$ python3 -q
>>> import numpy as np
>>> from numpy import linalg as LA
>>> np.set_printoptions(precision=2, suppress=True, linewidth=160, floatmode="fixed")
>>> X = np.loadtxt("data.csv", delimiter=",")
>>> print(X)
[[-0.30  0.02 -0.40 -0.73 -0.47]
 [-0.48 -0.25 -0.01 -0.32  0.78]
 [ 0.36 -0.86 -0.36  0.05 -0.04]
 [ 0.36 -0.19  0.75 -0.53 -0.05]
 [ 0.66  0.40 -0.40 -0.30  0.40]]
>>> # keeps lengths
>>> print(LA.norm(X, axis=0))
[1.00 1.00 1.00 1.00 1.00]
>>> print(np.round(X.T @ X, 2) + 0)
[[1.00 0.00 0.00 0.00 0.00]
 [0.00 1.00 0.00 0.00 0.00]
 [0.00 0.00 1.00 0.00 0.00]
 [0.00 0.00 0.00 1.00 0.00]
 [0.00 0.00 0.00 0.00 1.00]]
>>> print(np.round(X @ X.T, 2) + 0)
[[1.00 0.00 0.00 0.00 0.00]
 [0.00 1.00 0.00 0.00 0.00]
 [0.00 0.00 1.00 0.00 0.00]
 [0.00 0.00 0.00 1.00 0.00]
 [0.00 0.00 0.00 0.00 1.00]]
>>> rng = np.random.default_rng(445386)
>>> z = rng.permutation(5)
>>> print(z)
[3 2 1 4 0]
>>> other = X[z][:, z]
>>> print(np.diag(other))
[-0.53 -0.36 -0.25  0.40 -0.30]
>>> print(other)
[[-0.53  0.75 -0.19 -0.05  0.36]
 [ 0.05 -0.36 -0.86 -0.04  0.36]
 [-0.32 -0.01 -0.25  0.78 -0.48]
 [-0.30 -0.40  0.40  0.40  0.66]
 [-0.73 -0.40  0.02 -0.47 -0.30]]
>>> print(np.allclose(other, X))
False
>>> print(np.sort(np.abs(LA.eigvals(other))))
[1.00 1.00 1.00 1.00 1.00]
>>> other = LA.invert(X)
Traceback (most recent call last):
  File "<python-input-17>", line 1, in <module>
    other = LA.invert(X)
            ^^^^^^^^^
AttributeError: module 'numpy.linalg' has no attribute 'invert'
>>> other = LA.inv(X)
>>> print((np.abs(other) > 1e-9).astype(int))
[[1 1 1 1 1]
 [1 1 1 1 1]
 [1 1 1 1 1]
 [1 1 1 1 1]
 [1 1 1 1 1]]
>>> print(LA.inv(other))
[[-0.30  0.02 -0.40 -0.73 -0.47]
 [-0.48 -0.25 -0.01 -0.32  0.78]
 [ 0.36 -0.86 -0.36  0.05 -0.04]
 [ 0.36 -0.19  0.75 -0.53 -0.05]
 [ 0.66  0.40 -0.40 -0.30  0.40]]
>>> print(np.allclose(other, X.T))
True
>>> A = np.loadtxt("dump.csv", delimiter=",")
>>> print(A)
[[-6.27 -2.64 -1.19 -3.32  1.13  4.52 -2.62 -0.75 -2.06  2.80]
 [-0.22  2.66 -0.08 -2.37 -3.88  3.61 -2.30  2.34  2.64  6.43]
 [-4.76 -0.89 -2.06  4.04 -2.48  0.93 -0.28 -0.51 -5.71  4.02]
 [-1.44 -2.26 -4.48  0.78  4.82 -2.06  0.98 -5.18 -2.35 -3.35]
 [ 2.34 -0.31 -2.81 -2.98  2.27 -2.60 -2.44 -7.31  1.81 -1.76]
 [ 2.14 -0.90 -0.85  0.33  0.22 -1.41  7.47 -2.25 -2.14  5.13]
 [-2.70  5.75 -3.88 -3.56  3.83 -1.34  2.85 -1.91 -1.50 -1.22]
 [ 0.95  5.83  6.35  1.82  3.17  0.42 -0.13  1.56  2.10 -2.10]
 [ 1.90 -0.40  3.77  6.84 -0.67 -0.54 -0.57 -0.98 -3.90  4.24]
 [ 6.27  3.77  2.33 -1.50 -1.76 -3.58  0.16 -1.88 -1.19 -4.23]
 [ 2.61  0.94 -0.22  5.38  2.53  1.90 -7.12  0.81 -0.41  1.36]
 [-4.86  3.77  0.37 -0.12 -2.86 -3.61  3.51  2.55  2.81 -3.74]
 [ 3.18 -0.21  0.14  0.05 -4.36 -5.67 -0.46 -5.58 -0.32  2.69]
 [ 4.67  2.06 -1.58  0.95  1.36 -1.14  1.57  2.96 -0.94  7.44]
 [ 1.12 -0.02  1.12  3.45  4.27  2.03 -3.45 -3.78 -0.97  6.00]
 [-1.93 -0.85  3.92 -0.89 -4.75  1.51  4.04 -0.61 -3.52  5.05]
 [-7.00 -0.55 -1.51 -3.58 -2.76  3.27  3.53 -0.39  1.12 -1.86]
 [ 0.01 -3.51 -0.67 -0.12  2.60  0.15  3.12  6.92 -4.52 -1.56]
 [-5.81 -2.20 -1.50 -4.93  0.26 -2.33  4.32  0.11  1.14 -3.07]
 [-0.22 -0.13 -0.67  2.95 -1.50 -3.32 -4.12  4.69  2.17  5.82]
 [-2.80  4.02 -0.39 -3.44 -1.83 -2.63  5.48 -1.93 -0.95  4.37]
 [ 0.02  5.26 -0.68  2.75 -3.52  2.17 -1.44  1.08 -5.74 -3.32]
 [ 1.22  5.48 -4.14  0.94  0.10  2.25 -1.71 -2.55 -5.14 -3.08]
 [-3.21 -4.64  4.66 -3.15  3.23  0.32 -1.77  2.66  3.74 -1.32]
 [ 0.95 -1.08  3.09 -3.72 -0.70 -1.51  0.53  3.95 -4.12  6.24]
 [-3.26  3.52  4.48 -3.02  0.21  0.14  1.78  6.15  2.12  1.46]
 [ 0.45 -1.51  0.80  3.14  0.88  1.41 -2.23 -5.19 -3.38  6.39]
 [-2.03 -3.05  3.41 -6.17  1.78  3.50 -4.01  1.02  1.78  1.06]
 [ 7.40 -1.50  3.61 -3.84 -0.96  0.52  0.18  3.58 -0.39  1.02]
 [-1.33  1.79 -5.61  2.63 -6.12 -2.66  0.64  3.27  1.04  0.04]
 [ 2.10  0.94  1.18 -1.78 -3.35 -1.50 -2.20  7.69  1.82  3.07]
 [ 1.61 -1.26 -5.71 -2.64  3.24 -0.86 -0.26 -1.11 -4.97 -4.37]
 [-5.12  3.58 -2.59 -3.74  2.15  1.58 -4.91  0.47 -1.48 -2.60]
 [ 5.58 -0.44 -2.19 -1.43  4.84 -1.28 -0.37 -5.58 -0.09 -2.34]
 [-3.24 -3.10  2.35 -4.43  3.79 -0.25  5.81 -1.43 -2.05  0.56]
 [-3.10  2.10  2.90 -0.14 -2.42 -1.01  4.10  5.14  5.17  0.89]
 [ 0.15  5.08  2.84  0.29 -2.85 -1.30  5.56  3.64 -2.75 -2.12]
 [-3.26 -4.73  2.14  0.55 -0.99 -4.27 -0.94 -3.63  4.50  2.94]
 [ 0.90 -7.04 -1.56  1.09  2.43  2.57 -2.87 -1.03  0.95 -4.83]
 [ 2.56 -0.23  1.16 -0.20  6.68  1.67  6.08 -1.13 -1.26  2.20]
 [-2.53 -2.74  3.77  2.14  7.11  0.71  0.68 -1.10 -3.60  1.28]
 [ 5.78 -0.43 -1.70 -0.73  3.95 -2.63 -0.25 -4.76  2.91  3.04]
 [-1.29  1.24 -1.78 -2.74  4.22  1.76 -3.14  2.93 -6.82 -0.39]
 [ 3.07 -1.41  2.96 -2.23  3.27  0.91 -0.06  4.05 -0.29 -6.85]
 [ 3.68 -2.71  1.76 -1.55  4.84 -3.22 -5.35  1.47  2.67  1.37]]
>>> P = np.triu(np.array([[2, 2, 3, 2, 0],
...     [3, 2, 3, 3, 1],
...     [1, 1, 0, 1, 1],
...     [1, 0, 2, 2, 3],
...     [2, 2, 3, 0, 0]]), 1) + np.eye(5)
>>> other = P @ X @ LA.inv(P)
>>> print(P @ X - X @ P)
[[ 0.83 -2.87  1.25 -0.58  3.90]
 [ 2.80 -1.80  2.95 -0.01  1.34]
 [ 1.01 -0.51  1.86  1.40  1.41]
 [ 1.97  0.48 -1.69 -1.80  2.23]
 [ 0.00 -1.31 -3.16 -2.11  0.91]]
>>> print(np.round(np.trace(other), 2), np.round(np.trace(X), 2))
-1.03 -1.03
>>> print(LA.matrix_rank(other))
5
>>> print(np.poly(other))
[ 1.00  1.03  0.44 -0.44 -1.03 -1.00]
>>> print(other)
[[ 0.54 -4.52 11.97 -1.73 -1.40]
 [ 2.32 -7.65 16.76 -0.48 -6.76]
 [ 1.37 -3.39  6.06  0.60 -4.16]
 [ 2.32 -3.64  3.50  1.33 -2.71]
 [ 0.66 -0.91  0.37  0.75 -1.31]]
>>> print(round(LA.det(other), 2))
1.0
